$ python3 -q
>>> import numpy as np
>>> np.set_printoptions(precision=2, suppress=True, linewidth=120)
>>> W0 = np.array([[0.0, 1.0, 1.0], [1.0, 0.0, 0.0], [1.0, 0.0, 0.0]])
>>> W = np.array([[-1, 1, -1, -2, -2, -1], [-2, -2, 1, 3, 2, 2], [3, 3, 3, 3, -1, 2]])
>>> c = np.array([1, 0, -5, -1, 2, -5])
>>> H = np.maximum(W0 @ W + c, 0)
>>> (H > 0).astype(int)
array([[1, 1, 0, 1, 1, 0],
       [0, 1, 0, 0, 0, 0],
       [0, 1, 0, 0, 0, 0]])
>>> W2 = np.array([[3, 1, 0], [2, 3, 3], [3, 2, 1], [2, 1, 2], [1, 3, 3], [1, 3, 2]])
>>> W @ W2
array([[-11, -11, -10],
       [  3,   9,  11],
       [ 31,  24,  19]])
>>> W0[1] @ W0[2]
np.float64(1.0)
>>> round(np.linalg.norm(W0, "nuc"), 2)
np.float64(2.83)
>>> round(float(np.linalg.norm(W0[1] - W0[2])), 2)
0.0
>>> round(np.linalg.norm(W0, 1), 2), round(np.linalg.norm(W0, np.inf), 2)
(np.float64(2.0), np.float64(2.0))
>>> round(float(np.linalg.norm(W0[1], 1)), 2), round(np.linalg.norm(W0[1], np.inf), 2)
(1.0, np.float64(1.0))
>>> np.linalg.norm(W0, axis=0)
array([1.41, 1.  , 1.  ])
>>> round(np.linalg.norm(W0) ** 2 / np.linalg.norm(W0, 2) ** 2, 2)
np.float64(2.0)
>>> np.einsum("ij,ji->", W0, W0)
np.float64(4.0)
>>> np.round(np.linalg.eigvals(W0).sum().real, 2)
np.float64(0.0)
>>> round(np.linalg.det(2 * W0), 2), np.round(np.linalg.det(W0), 2)
(np.float64(0.0), np.float64(0.0))
>>> vals, V = np.linalg.eigvalsh(W0)
Traceback (most recent call last):
  File "<python-input-19>", line 1, in <module>
    vals, V = np.linalg.eigvalsh(W0)
    ^^^^^^^
ValueError: too many values to unpack (expected 2)
>>> vals, V = np.linalg.eigh(W0)
>>> np.round(V.T @ V, 2) + 0
array([[1., 0., 0.],
       [0., 1., 0.],
       [0., 0., 1.]])
>>> (vals > 1e-8).sum(), (vals < -1e-8).sum()
(np.int64(1), np.int64(1))
>>> np.linalg.eigvalsh(W0 @ W0)
array([0., 2., 2.])
>>> np.round(V.T @ W0 @ V, 2) + 0
array([[-1.41,  0.  ,  0.  ],
       [ 0.  ,  0.  ,  0.  ],
       [ 0.  ,  0.  ,  1.41]])
>>> np.abs(V[:, -1])
array([0.71, 0.5 , 0.5 ])
>>> np.linalg.eigvalsh(W0 + 4 * np.eye(3))
array([2.59, 4.  , 5.41])
>>> np.abs(V[:, -1]).round(6).argmax()
np.int64(0)
>>> vals.sum(), np.trace(W0)
(np.float64(0.0), np.float64(0.0))
>>> np.unique(vals.round(6) + 0, return_counts=True)[1]
array([1, 1, 1])
>>> rng = np.random.default_rng(69873)
>>> other = W0 + rng.integers(-2, 3, (3, 2)) @ rng.integers(-2, 3, (2, 3))
>>> other
array([[ 2.,  7.,  7.],
       [ 3.,  0.,  0.],
       [ 3., -2., -2.]])
>>> np.round(np.linalg.svd(other - W0, compute_uv=False), 2) + 0
array([9.05, 3.19, 0.  ])
>>> np.abs(other - W0).sum(axis=1)
array([14.,  2.,  6.])
>>> other - W0
array([[ 2.,  6.,  6.],
       [ 2.,  0.,  0.],
       [ 2., -2., -2.]])
>>> np.linalg.matrix_rank(other - W0, tol=1e-8)
np.int64(2)
>>> feats = np.loadtxt("data.csv", delimiter=",")
>>> feats
array([[ 0.,  1.,  3.,  0.,  0.],
       [ 2.,  4.,  3.,  2.,  3.],
       [ 5.,  4.,  6.,  2.,  5.],
       [ 6.,  5.,  9.,  2.,  6.],
       [ 8.,  8., 10.,  2.,  6.],
       [ 8.,  9., 11.,  4.,  9.],
       [10., 10., 14.,  7., 11.],
       [13., 13., 15., 10., 12.],
       [14., 15., 18., 12., 13.],
       [15., 16., 19., 13., 13.],
       [18., 16., 21., 16., 15.],
       [19., 19., 21., 18., 16.],
       [19., 19., 21., 19., 18.],
       [19., 20., 23., 21., 21.],
       [20., 20., 25., 21., 22.],
       [21., 20., 27., 21., 25.],
       [23., 20., 29., 21., 26.],
       [26., 23., 32., 21., 27.],
       [28., 24., 35., 24., 27.],
       [28., 24., 35., 24., 29.],
       [30., 27., 37., 26., 30.],
       [33., 27., 39., 28., 33.],
       [33., 27., 40., 30., 35.],
       [34., 28., 42., 32., 35.],
       [34., 30., 42., 32., 37.],
       [36., 32., 45., 35., 39.],
       [38., 35., 47., 36., 40.],
       [39., 35., 49., 38., 41.],
       [42., 35., 52., 40., 42.],
       [45., 36., 55., 43., 45.],
       [46., 37., 57., 43., 46.]])
>>> C2 = np.cov(feats, rowvar=False)
>>> np.polyfit(feats[:, 3], feats[:, 1], 1)
array([0.79, 4.19])
>>> np.linalg.matrix_rank(feats, rtol=0.1)
np.int64(1)
>>> np.argsort(-np.linalg.norm(feats, axis=0).round(6), kind="stable")[:3]
array([2, 4, 0])
>>> idx = feats[:, 1] > np.median(feats[:, 1])
>>> f = feats[idx].mean(axis=0) - feats[~idx].mean(axis=0)
>>> idx.astype(int)
array([0, 0, 0, 0, 0, 0, 0, 0, 0, 0, 0, 0, 0, 0, 0, 0, 0, 1, 1, 1, 1, 1, 1, 1, 1, 1, 1, 1, 1, 1, 1])
>>> f
array([22.2 , 17.12, 27.18, 21.05, 23.14])
>>> np.argsort(-np.abs(f).round(6), kind="stable")
array([2, 4, 0, 3, 1])
>>> data = np.loadtxt("arr.csv", delimiter=",")
>>> data
array([[ 4.59,  4.56, -2.31, -2.31],
       [-1.85, -1.81,  0.94,  0.91],
       [ 2.63,  2.6 , -1.28, -1.3 ],
       [-4.9 , -4.89,  2.47,  2.44],
       [-1.2 , -1.17,  0.58,  0.59],
       [-3.76, -3.79,  1.91,  1.93],
       [-3.69, -3.71,  1.87,  1.87],
       [ 0.86,  0.82, -0.41, -0.41],
       [ 2.56,  2.52, -1.3 , -1.22],
       [ 2.55,  2.53, -1.27, -1.27],
       [ 0.48,  0.5 , -0.24, -0.23]])
>>> other = data + rng.integers(-2, 3, (11, 1)) @ rng.integers(-2, 3, (1, 4))
>>> other
array([[ 6.59,  6.56,  1.69, -6.31],
       [-2.85, -2.81, -1.06,  2.91],
       [ 4.63,  4.6 ,  2.72, -5.3 ],
       [-6.9 , -6.89, -1.53,  6.44],
       [-3.2 , -3.17, -3.42,  4.59],
       [-2.76, -2.79,  3.91, -0.07],
       [-3.69, -3.71,  1.87,  1.87],
       [-0.14, -0.18, -2.41,  1.59],
       [ 3.56,  3.52,  0.7 , -3.22],
       [ 4.55,  4.53,  2.73, -5.27],
       [ 1.48,  1.5 ,  1.76, -2.23]])
>>> other - data
array([[ 2.,  2.,  4., -4.],
       [-1., -1., -2.,  2.],
       [ 2.,  2.,  4., -4.],
       [-2., -2., -4.,  4.],
       [-2., -2., -4.,  4.],
       [ 1.,  1.,  2., -2.],
       [ 0.,  0.,  0.,  0.],
       [-1., -1., -2.,  2.],
       [ 1.,  1.,  2., -2.],
       [ 2.,  2.,  4., -4.],
       [ 1.,  1.,  2., -2.]])
>>> np.linalg.matrix_rank(other - data, tol=1e-8)
np.int64(1)
>>> Ac = data - data.mean(axis=0)
>>> V = np.linalg.svd(Ac)[2][:1]
>>> other = Ac - Ac @ V.T @ V
>>> other.std(axis=0)
array([0.02, 0.01, 0.01, 0.02])
>>> np.diag(V.T @ V)
array([0.4, 0.4, 0.1, 0.1])
>>> np.linalg.norm(other, axis=1).round(6).argmax()
np.int64(8)
>>> other = data / np.linalg.norm(data, axis=1, keepdims=True)
>>> C2 = other @ other.T
>>> np.linalg.norm(other, axis=1)
array([1., 1., 1., 1., 1., 1., 1., 1., 1., 1., 1.])
>>> C2[1]
array([-1.,  1., -1.,  1.,  1.,  1.,  1., -1., -1., -1., -1.])
>>> (np.abs(C2) > 0.9).astype(int)
array([[1, 1, 1, 1, 1, 1, 1, 1, 1, 1, 1],
       [1, 1, 1, 1, 1, 1, 1, 1, 1, 1, 1],
       [1, 1, 1, 1, 1, 1, 1, 1, 1, 1, 1],
       [1, 1, 1, 1, 1, 1, 1, 1, 1, 1, 1],
       [1, 1, 1, 1, 1, 1, 1, 1, 1, 1, 1],
       [1, 1, 1, 1, 1, 1, 1, 1, 1, 1, 1],
       [1, 1, 1, 1, 1, 1, 1, 1, 1, 1, 1],
       [1, 1, 1, 1, 1, 1, 1, 1, 1, 1, 1],
       [1, 1, 1, 1, 1, 1, 1, 1, 1, 1, 1],
       [1, 1, 1, 1, 1, 1, 1, 1, 1, 1, 1],
       [1, 1, 1, 1, 1, 1, 1, 1, 1, 1, 1]])
>>> Ac = data - data.mean(axis=0)
>>> Uu, sigma, Vt = np.linalg.svd(Ac, full_matrices=False)
>>> np.linalg.matrix_rank(Ac)
np.int64(4)
>>> np.searchsorted(np.cumsum(sigma ** 2) / (sigma ** 2).sum(), 0.9) + 1
np.int64(1)
>>> np.abs(Vt[-1])
array([0.13, 0.66, 0.51, 0.53])
>>> np.round(sigma ** 2 / (sigma ** 2).sum(), 2) + 0
array([1., 0., 0., 0.])
>>> Vt[0] * np.sign(Vt[0, np.abs(Vt[0]).argmax()])
array([ 0.63,  0.63, -0.32, -0.32])
>>> other = np.array([[1, 3], [2, 3], [2, 2], [1, 3]])
>>> np.linalg.matrix_rank(np.vstack([data, other.T]))
np.int64(4)
>>> np.einsum("ij->j", data)
array([-1.73, -1.84,  0.96,  1.  ])
>>> np.vstack([data, other.T]).shape
(13, 4)
>>> np.einsum("ij,ij->i", data, data)
array([52.53,  8.41, 17.01, 59.98,  3.49, 35.87, 34.37,  1.75, 16.08, 16.13,  0.59])
>>> M = np.load("a.npy")
>>> M
array([[ 0.8, -1.5, -1.4, -0.5],
       [ 0.6, -1.2, -2.2, -0.4],
       [ 0.6, -0.6, -2.1,  0.6],
       [ 0.4,  7.2,  0.6,  1.7],
       [-2. , -3. , -0.3, -0.6]])
>>> vec = np.array([-2, -2, 1, 0])
>>> target = M @ vec
>>> c, lr = np.zeros(4), 1 / np.linalg.norm(M, 2) ** 2
>>> for i in range(300):
...     c -= lr * M.T @ (M @ c - target)
...     if i % 50 == 0: print(i, round(np.linalg.norm(M @ c - target), 2))
... 
0 6.06
50 0.31
100 0.15
150 0.11
200 0.09
250 0.07
>>> c
array([-2.01, -1.98,  0.99, -0.07])
>>> C2 = M.T @ M
>>> np.diag(C2)
array([ 5.52, 64.89, 11.66,  4.02])
>>> C2
array([[ 5.52,  6.6 , -2.86,  1.6 ],
       [ 6.6 , 64.89, 11.22, 14.91],
       [-2.86, 11.22, 11.66,  1.52],
       [ 1.6 , 14.91,  1.52,  4.02]])
>>> (M @ M.T).shape
(5, 5)
>>> np.linalg.svd(M, compute_uv=False) ** 2
array([71.08, 11.96,  2.65,  0.39])
>>> np.allclose(C2, C2.T)
True
>>> Q, V = np.linalg.qr(C2[:, :2])[0], np.linalg.qr(C2[:, 2:])[0]
>>> sigma = np.linalg.svd(Q.T @ V, compute_uv=False)
>>> np.degrees(np.arccos(sigma.clip(0, 1)))
array([ 1.35, 30.04])
>>> sigma
array([1.  , 0.87])
>>> (sigma > 0.9).sum()
np.int64(1)
>>> m1 = np.load("m.npy")
>>> m1
array([[ 0, -3,  1, -2, -1],
       [ 3,  0, -1,  1,  2],
       [-1,  1,  0, -6,  0],
       [ 2, -1,  6,  0, -2],
       [ 1, -2,  0,  2,  0]])
>>> round(np.linalg.norm(m1) ** 2 / np.linalg.norm(m1, 2) ** 2, 2)
np.float64(2.45)
>>> m1[1] @ m1[0]
np.int64(-5)
>>> np.linalg.norm(m1, axis=1).argmax()
np.int64(3)
>>> vec = np.array([1, 3, 2, 3, 3])
>>> np.round(np.linalg.svd(m1, compute_uv=False), 2) + 0
array([7.05, 7.05, 3.35, 3.35, 0.  ])
>>> vec @ m1 @ vec
np.int64(0)
>>> round(float(np.linalg.det(m1)), 2)
0.0
>>> Q = np.linalg.solve(np.eye(5) - m1, np.eye(5) + m1)
>>> np.round(Q @ Q.T, 2) + 0
array([[1., 0., 0., 0., 0.],
       [0., 1., 0., 0., 0.],
       [0., 0., 1., 0., 0.],
       [0., 0., 0., 1., 0.],
       [0., 0., 0., 0., 1.]])
>>> J = np.load("dump.npy")
>>> J
array([[2, 3, 2, 3, 2, 3],
       [1, 3, 1, 3, 1, 3],
       [1, 0, 1, 0, 1, 0],
       [2, 3, 2, 3, 2, 3],
       [1, 3, 1, 3, 1, 3],
       [1, 0, 1, 0, 1, 0]])
>>> Uu, sigma, Vt = np.linalg.svd(J)
>>> sigma.round(2) + 0
array([11.7 ,  2.66,  0.  ,  0.  ,  0.  ,  0.  ])
>>> other = Uu[:, :2] @ np.diag(sigma[:2]) @ Vt[:2]
>>> np.linalg.matrix_rank(J, rtol=0.05)
np.int64(2)
>>> round(float(np.abs(J - other).max()), 2)
0.0
>>> round(float(np.linalg.norm(J - other) / np.linalg.norm(J)), 2)
0.0
>>> rank = np.linalg.matrix_rank(J)
>>> rank
np.int64(2)
>>> ns = np.linalg.svd(J)[2][rank:].T
>>> ns.shape
(6, 4)
>>> np.round(J @ ns, 2) + 0
array([[0., 0., 0., 0.],
       [0., 0., 0., 0.],
       [0., 0., 0., 0.],
       [0., 0., 0., 0.],
       [0., 0., 0., 0.],
       [0., 0., 0., 0.]])
>>> round(np.linalg.norm(J, 2) / np.linalg.norm(J), 2)
np.float64(0.98)
>>> np.linalg.cond(J) > 100
np.True_
>>> np.linalg.matrix_rank(J, rtol=0.1)
np.int64(2)
>>> np.abs(np.diag(np.linalg.qr(J)[1])) > 1e-9
array([ True,  True, False, False, False, False])
>>> np.allclose(J[:-1].T @ np.linalg.lstsq(J[:-1].T, J[-1])[0], J[-1])
True
>>> np.unique(J.round(6), axis=0).shape
(3, 6)
>>> C2 = J.T @ J
>>> (J @ J.T).shape
(6, 6)
>>> np.diag(C2)
array([12, 36, 12, 36, 12, 36])
>>> np.linalg.matrix_rank(C2)
np.int64(2)
>>> np.round(np.linalg.eigvalsh(C2)[::-1], 2) + 0
array([136.9,   7.1,   0. ,   0. ,   0. ,   0. ])
>>> np.trace(C2), (J ** 2).sum()
(np.int64(144), np.int64(144))
>>> K = np.load("layer15.npy")
>>> K
array([[0.08, 0.08, 0.03, 0.13, 0.18, 0.13],
       [0.08, 0.08, 0.03, 0.13, 0.18, 0.13],
       [0.03, 0.03, 0.01, 0.04, 0.06, 0.04],
       [0.13, 0.13, 0.04, 0.21, 0.3 , 0.21],
       [0.18, 0.18, 0.06, 0.3 , 0.42, 0.3 ],
       [0.13, 0.13, 0.04, 0.21, 0.3 , 0.21]])
>>> Uu, sigma, Vt = np.linalg.svd(K)
>>> sigma.round(2) + 0
array([1., 0., 0., 0., 0., 0.])
>>> other = Uu[:, :1] @ np.diag(sigma[:1]) @ Vt[:1]
>>> np.linalg.matrix_rank(other)
np.int64(1)
>>> np.linalg.matrix_rank(K, rtol=0.05)
np.int64(1)
>>> other
array([[0.08, 0.08, 0.03, 0.13, 0.18, 0.13],
       [0.08, 0.08, 0.03, 0.13, 0.18, 0.13],
       [0.03, 0.03, 0.01, 0.04, 0.06, 0.04],
       [0.13, 0.13, 0.04, 0.21, 0.3 , 0.21],
       [0.18, 0.18, 0.06, 0.3 , 0.42, 0.3 ],
       [0.13, 0.13, 0.04, 0.21, 0.3 , 0.21]])
>>> round(np.linalg.norm(K - other, 2), 2), round(float(sigma[1]), 2)
(np.float64(0.0), 0.0)
>>> np.round(np.abs(K - other).max(), 2)
np.float64(0.0)
